% python3 -q
>>> import numpy as np
>>> from numpy import linalg as LA
>>> np.set_printoptions(precision=2, suppress=True, linewidth=160, floatmode="fixed")
>>> M = np.load("block7.npy")
>>> M
array([[1, 1, 0, 2, 0, 1, 1, 1, 0],
       [1, 1, 1, 0, 2, 0, 1, 1, 1],
       [0, 1, 1, 1, 0, 2, 0, 1, 1],
       [2, 0, 1, 1, 1, 0, 2, 0, 1],
       [0, 2, 0, 1, 1, 1, 0, 2, 0],
       [1, 0, 2, 0, 1, 1, 1, 0, 2],
       [1, 1, 0, 2, 0, 1, 1, 1, 0],
       [1, 1, 1, 0, 2, 0, 1, 1, 1],
       [0, 1, 1, 1, 0, 2, 0, 1, 1]])
>>> [round(float(LA.det(M[:i, :i])), 2) + 0 for i in range(1, 10)]
[1.0, 0.0, -1.0, -5.0, 0.0, 0.0, 0.0, 0.0, 0.0]
>>> np.all(LA.eigvalsh(M) > 0)
np.False_
>>> U, sv, Vh = LA.svd(M)
>>> sv.round(2) + 0
array([7.47, 4.28, 3.00, 2.82, 0.00, 0.00, 0.00, 0.00, 0.00])
>>> np.argmax(sv[:-1] / (sv[1:] + 1e-6)) + 1
np.int64(4)
>>> other = U[:, :4] @ np.diag(sv[:4]) @ Vh[:4]
>>> LA.matrix_rank(other)
np.int64(4)
>>> round(LA.norm(M - other, 2), 2), round(sv[4], 2)
(np.float64(0.0), np.float64(0.0))
>>> other.round(2) + 0
array([[1.00, 1.00, 0.00, 2.00, 0.00, 1.00, 1.00, 1.00, 0.00],
       [1.00, 1.00, 1.00, 0.00, 2.00, 0.00, 1.00, 1.00, 1.00],
       [0.00, 1.00, 1.00, 1.00, 0.00, 2.00, 0.00, 1.00, 1.00],
       [2.00, 0.00, 1.00, 1.00, 1.00, 0.00, 2.00, 0.00, 1.00],
       [0.00, 2.00, 0.00, 1.00, 1.00, 1.00, 0.00, 2.00, 0.00],
       [1.00, 0.00, 2.00, 0.00, 1.00, 1.00, 1.00, 0.00, 2.00],
       [1.00, 1.00, 0.00, 2.00, 0.00, 1.00, 1.00, 1.00, 0.00],
       [1.00, 1.00, 1.00, 0.00, 2.00, 0.00, 1.00, 1.00, 1.00],
       [0.00, 1.00, 1.00, 1.00, 0.00, 2.00, 0.00, 1.00, 1.00]])
>>> m1 = np.load("a.npy")
>>> m1
array([[ 3.24,  1.89,  6.06],
       [-1.80, -0.68, -2.83],
       [ 3.45,  1.34,  6.22],
       [-1.34,  1.44,  2.26],
       [ 2.00,  1.10,  3.20],
       [ 1.73,  2.09,  5.86],
       [ 5.17,  1.31,  5.67],
       [ 3.83,  0.07,  3.60],
       [-2.70, -0.49, -3.29],
       [-0.68,  3.03,  6.17],
       [-2.68, -1.84, -5.59],
       [-0.35, -1.19, -2.84],
       [-0.41, -2.50, -5.58],
       [ 1.06,  0.30,  1.80],
       [ 1.22,  0.24,  1.35],
       [-2.24,  1.43,  2.57],
       [ 4.02,  1.01,  6.69],
       [-3.89,  0.72, -1.76],
       [-0.57, -0.52, -1.43],
       [ 0.15, -0.92, -2.17],
       [ 0.67,  1.92,  4.66],
       [-4.77, -0.48, -4.96],
       [ 3.91,  0.78,  5.07],
       [-2.99,  1.38, -0.67],
       [-1.92, -2.64, -7.46],
       [ 2.18, -1.18, -1.22],
       [ 0.83, -0.17,  0.27],
       [-3.56,  1.20, -0.37],
       [ 1.94,  1.90,  4.01],
       [-2.40, -0.49, -4.35]])
>>> Xc = m1 - m1.mean(axis=0)
>>> V = LA.svd(Xc)[2][:2]
>>> other = Xc - Xc @ V.T @ V
>>> LA.norm(other, axis=1).round(6).argmax()
np.int64(28)
>>> np.round(np.cov(Xc @ V.T, rowvar=False), 2) + 0
array([[23.31,  0.00],
       [ 0.00,  3.52]])
>>> (Xc @ V.T).std(axis=0)
array([4.75, 1.84])
>>> other.std(axis=0)
array([0.08, 0.23, 0.10])
>>> np.diag(V.T @ V)
array([0.90, 0.25, 0.85])
>>> round(float(LA.norm(other) / LA.norm(Xc)), 2)
0.05
